% python3 -q
>>> import numpy as np
>>> np.set_printoptions(precision=1, suppress=True, linewidth=100, floatmode="fixed")
>>> rd = lambda a: np.round(a, 1) + 0
>>> E = np.loadtxt("mat.csv", delimiter=",")
>>> E
array([[-2.0,  3.0,  0.0,  2.0,  2.0,  0.0, -2.0,  1.0,  2.0, -2.0],
       [ 0.0,  3.0, -3.0,  2.0,  0.0, -2.0,  2.0,  3.0,  3.0, -1.0],
       [ 0.0,  0.0,  1.0, -2.0,  2.0,  0.0,  2.0, -3.0,  1.0,  1.0],
       [ 0.0,  0.0,  0.0, -3.0, -3.0,  0.0, -3.0, -2.0,  0.0, -1.0],
       [ 0.0,  0.0,  0.0,  0.0,  1.0, -2.0, -3.0, -3.0,  2.0, -2.0],
       [ 0.0,  0.0,  0.0,  0.0,  0.0,  3.0, -2.0, -2.0, -3.0, -1.0],
       [ 0.0,  0.0,  0.0,  0.0,  0.0,  0.0,  2.0, -3.0, -2.0, -1.0],
       [ 0.0,  0.0,  0.0,  0.0,  0.0,  0.0,  0.0, -3.0, -3.0,  2.0],
       [ 0.0,  0.0,  0.0,  0.0,  0.0,  0.0,  0.0,  0.0,  3.0, -3.0],
       [ 0.0,  0.0,  0.0,  0.0,  0.0,  0.0,  0.0,  0.0,  0.0, -2.0]])
>>> rng = np.random.default_rng(30549)
>>> lab = rng.permutation(10)
>>> out = E[:, lab] * rng.choice([-1, 1], 10)
>>> out
array([[ 1.0, -2.0,  2.0,  2.0,  3.0,  2.0, -2.0, -0.0,  0.0,  2.0],
       [ 3.0,  2.0,  0.0,  1.0,  3.0,  2.0, -3.0,  3.0, -2.0, -0.0],
       [-3.0,  2.0,  2.0, -1.0,  0.0, -2.0, -1.0, -1.0,  0.0, -0.0],
       [-2.0, -3.0, -3.0,  1.0,  0.0, -3.0, -0.0, -0.0,  0.0, -0.0],
       [-3.0, -3.0,  1.0,  2.0,  0.0,  0.0, -2.0, -0.0, -2.0, -0.0],
       [-2.0, -2.0,  0.0,  1.0,  0.0,  0.0,  3.0, -0.0,  3.0, -0.0],
       [-3.0,  2.0,  0.0,  1.0,  0.0,  0.0,  2.0, -0.0,  0.0, -0.0],
       [-3.0,  0.0,  0.0, -2.0,  0.0,  0.0,  3.0, -0.0,  0.0, -0.0],
       [ 0.0,  0.0,  0.0,  3.0,  0.0,  0.0, -3.0, -0.0,  0.0, -0.0],
       [ 0.0,  0.0,  0.0,  2.0,  0.0,  0.0, -0.0, -0.0,  0.0, -0.0]])
>>> Uu, _, vt = np.linalg.svd(E.T @ out)
>>> lab
array([7, 6, 4, 9, 1, 3, 8, 2, 5, 0])
>>> rd(np.linalg.lstsq(E, out)[0])
array([[ 0.0,  0.0,  0.0,  0.0,  0.0,  0.0,  0.0,  0.0,  0.0, -1.0],
       [ 0.0,  0.0,  0.0,  0.0,  1.0,  0.0,  0.0,  0.0,  0.0,  0.0],
       [ 0.0,  0.0,  0.0,  0.0,  0.0,  0.0,  0.0, -1.0,  0.0,  0.0],
       [ 0.0,  0.0,  0.0,  0.0,  0.0,  1.0,  0.0,  0.0,  0.0,  0.0],
       [ 0.0,  0.0,  1.0,  0.0,  0.0,  0.0,  0.0,  0.0,  0.0,  0.0],
       [ 0.0,  0.0,  0.0,  0.0,  0.0,  0.0,  0.0,  0.0,  1.0,  0.0],
       [ 0.0,  1.0,  0.0,  0.0,  0.0,  0.0,  0.0,  0.0,  0.0,  0.0],
       [ 1.0,  0.0,  0.0,  0.0,  0.0,  0.0,  0.0,  0.0,  0.0,  0.0],
       [ 0.0,  0.0,  0.0,  0.0,  0.0,  0.0, -1.0,  0.0,  0.0,  0.0],
       [ 0.0,  0.0,  0.0, -1.0,  0.0,  0.0,  0.0,  0.0,  0.0,  0.0]])
>>> rd(np.linalg.norm(E, 2) / np.linalg.norm(E))
np.float64(0.6)
>>> round(np.log10(np.linalg.cond(E)))
3
>>> data = np.array([[2.3, 3.0, 2.0, 3.0, -1.0, -2.0, 0.0],
...     [-3.0, 2.3, -1.0, -2.0, -1.0, -3.0, -1.0],
...     [-1.0, 0.0, -2.7, 2.0, 1.0, 0.0, 0.0],
...     [1.0, -2.0, 3.0, 0.3, -1.0, 1.0, -1.0],
...     [0.0, 2.0, -1.0, 0.0, 1.3, -3.0, -1.0],
...     [2.0, 0.0, 0.0, 3.0, 3.0, -2.7, 0.0],
...     [2.0, 3.0, 2.0, 3.0, -1.0, -2.0, 0.3]])
>>> data
array([[ 2.3,  3.0,  2.0,  3.0, -1.0, -2.0,  0.0],
       [-3.0,  2.3, -1.0, -2.0, -1.0, -3.0, -1.0],
       [-1.0,  0.0, -2.7,  2.0,  1.0,  0.0,  0.0],
       [ 1.0, -2.0,  3.0,  0.3, -1.0,  1.0, -1.0],
       [ 0.0,  2.0, -1.0,  0.0,  1.3, -3.0, -1.0],
       [ 2.0,  0.0,  0.0,  3.0,  3.0, -2.7,  0.0],
       [ 2.0,  3.0,  2.0,  3.0, -1.0, -2.0,  0.3]])
>>> x = np.array([0, -2, -1, -2, 1, 0, 0])
>>> rhs = data @ x
>>> rd(rhs)
array([-15.0,  -0.6,  -0.3,  -0.6,  -1.7,  -3.0, -15.0])
>>> rd(np.linalg.solve(data, rhs))
array([ 0.0, -2.0, -1.0, -2.0,  1.0,  0.0,  0.0])
>>> rd(np.linalg.solve(data.T, data[5]))
array([0.0, 0.0, 0.0, 0.0, 0.0, 1.0, 0.0])
